>>> import numpy as np
>>> from numpy import linalg as LA
>>> np.set_printoptions(suppress=True, linewidth=120)
>>> feats = np.load("mat.npy")
>>> feats.round(2)
array([[-0.48,  0.78, -0.41],
       [-0.57,  0.08,  0.82],
       [ 0.67,  0.62,  0.41]])
>>> # keeps lengths
>>> rng = np.random.default_rng(75)
>>> labels = rng.permutation(3)
>>> M2 = feats[:, labels] * rng.choice([-1, 1], 3)
>>> M2.round(2)
array([[ 0.41,  0.48,  0.78],
       [-0.82,  0.57,  0.08],
       [-0.41, -0.67,  0.62]])
>>> Uu, _, Vt = LA.svd(feats.T @ M2)
>>> labels
array([2, 0, 1])
>>> m1 = np.load("x.npy")
>>> m1
array([[ 1.52,  1.1 , -4.97],
       [ 3.33,  1.18, -4.63],
       [ 7.86, -4.43,  1.41],
       [ 9.06, -4.45,  1.38],
       [ 3.63,  0.18, -3.66],
       [ 8.79, -4.76,  2.52],
       [-0.54, -1.19, -1.35],
       [-0.13, -0.33, -2.06],
       [ 0.65, -0.63, -1.26],
       [ 1.32, -1.54,  0.63],
       [ 3.82,  1.73, -1.86],
       [-0.42,  0.43, -0.98],
       [ 1.25, -1.66, -0.81],
       [-0.29, -0.7 , -0.35],
       [ 2.51,  1.01, -3.51],
       [ 1.31, -1.03, -0.69]])
>>> M2 = m1 / LA.norm(m1, axis=1, keepdims=True)
>>> C2 = M2 @ M2.T
>>> C2[5].round(2)
array([-0.08,  0.2 ,  1.  ,  0.99,  0.41,  1.  , -0.13, -0.22,  0.35,  0.94,  0.44, -0.69,  0.73, -0.01,  0.18,  0.79])
>>> round(float(np.degrees(np.arccos(np.clip(C2[5, 9], -1, 1)))), 2)
20.41
>>> (C2 - 2 * np.eye(16)).round(6).argmax(axis=1)
array([14, 14,  3,  2,  1,  2, 13,  0,  4,  5,  4,  7, 15,  6,  1, 12])
>>> np.round(LA.norm(M2, axis=1), 2)
array([1., 1., 1., 1., 1., 1., 1., 1., 1., 1., 1., 1., 1., 1., 1., 1.])
>>> M2 = np.array([[4, -1, 1], [-2, -1, 3], [-4, 3, -2]])
>>> LA.matrix_rank(m1 @ M2)
np.int64(3)
>>> LA.matrix_rank(np.vstack([m1, M2.T]))
np.int64(3)
>>> D = LA.norm(m1[:, None] - m1[None], axis=-1)
>>> LA.matrix_rank(D ** 2)
np.int64(5)
>>> np.flatnonzero(D[4] < D.mean() / 2)
array([ 1,  4, 10, 14])
>>> (D + 1e9 * np.eye(16)).round(6).argmin(axis=1)
array([14, 14,  3,  2, 14,  3, 13,  8, 15, 15, 14, 13, 15,  6,  1, 12])
>>> D[:5, :5].round(2)
array([[ 0.  ,  1.84, 10.56, 11.31,  2.65],
       [ 1.84,  0.  ,  9.41, 10.03,  1.43],
       [10.56,  9.41,  0.  ,  1.2 ,  8.05],
       [11.31, 10.03,  1.2 ,  0.  ,  8.74],
       [ 2.65,  1.43,  8.05,  8.74,  0.  ]])
>>> D.shape
(16, 16)
>>> E = np.load("test15.npy")
>>> E
array([[18,  3, 10],
       [ 3, 10,  2],
       [10,  2, 12]])
>>> hat = np.triu(np.array([[2, -3, 0], [0, -2, 4], [4, 5, 4]]), 1) + np.eye(3)
>>> M2 = hat @ E @ LA.inv(hat)
>>> LA.matrix_rank(M2)
np.int64(3)
>>> round(LA.det(M2), 2)
np.float64(1100.0)
>>> np.trace(M2), np.trace(E)
(np.float64(40.0), np.int64(40))
>>> M2
array([[   9.,    0.,    4.],
       [  43.,  147., -538.],
       [  10.,   32., -116.]])
>>> LA.matrix_rank(M2, rtol=0.1)
np.int64(1)
>>> def softmax(z):
...     e = np.exp(z - z.max(axis=-1, keepdims=True))
...     return e / e.sum(axis=-1, keepdims=True)
... 
>>> np.round(softmax(10 * E[0]), 2) + 0
array([1., 0., 0.])
>>> np.round(softmax(E).sum(axis=1), 2)
array([1., 1., 1.])
>>> np.round(softmax(E[0]), 2) + 0
array([1., 0., 0.])
>>> att = E @ E.T / np.sqrt(3)
>>> softmax(att)[0] @ E
array([18.,  3., 10.])
>>> np.round(softmax(att), 2) + 0
array([[1.  , 0.  , 0.  ],
       [0.01, 0.99, 0.  ],
       [1.  , 0.  , 0.  ]])
>>> evals, V = LA.eig(E)
>>> evals.round(2)
array([26.24,  4.55,  9.21])
>>> np.round(E @ V[:, 0] - evals[0] * V[:, 0], 2) + 0
array([0., 0., 0.])
>>> W0 = np.array([[2.1, 1.35, 0.03], [2.2, 1.3, 0.0], [-0.1, -0.6, 0.3]])
>>> W0
array([[ 2.1 ,  1.35,  0.03],
       [ 2.2 ,  1.3 ,  0.  ],
       [-0.1 , -0.6 ,  0.3 ]])
>>> labels = rng.permutation(3)
>>> labels
array([2, 0, 1])
>>> M2 = W0[labels][:, labels]
>>> np.round(LA.det(M2), 2), np.round(LA.det(W0[labels]), 2)
(np.float64(-0.11), np.float64(-0.11))
>>> np.trace(M2)
np.float64(3.7)
>>> J = np.loadtxt("a.csv", delimiter=",")
>>> J.round(2)
array([[ 0.  , -0.53,  0.85],
       [-0.57, -0.7 , -0.43],
       [ 0.82, -0.49, -0.3 ]])
>>> # columns are unit length and at right angles
>>> np.round(softmax(10 * J[0]), 2) + 0
array([0., 0., 1.])
>>> np.round(softmax(J[0] + -2), 2)
array([0.25, 0.15, 0.6 ])
>>> att = J @ J.T / np.sqrt(3)
>>> np.round(softmax(att), 2)
array([[0.47, 0.26, 0.26],
       [0.26, 0.47, 0.26],
       [0.26, 0.26, 0.47]])
>>> np.round(softmax(att + np.triu(np.full(att.shape, -np.inf), 1)), 2)
array([[1.  , 0.  , 0.  ],
       [0.36, 0.64, 0.  ],
       [0.26, 0.26, 0.47]])
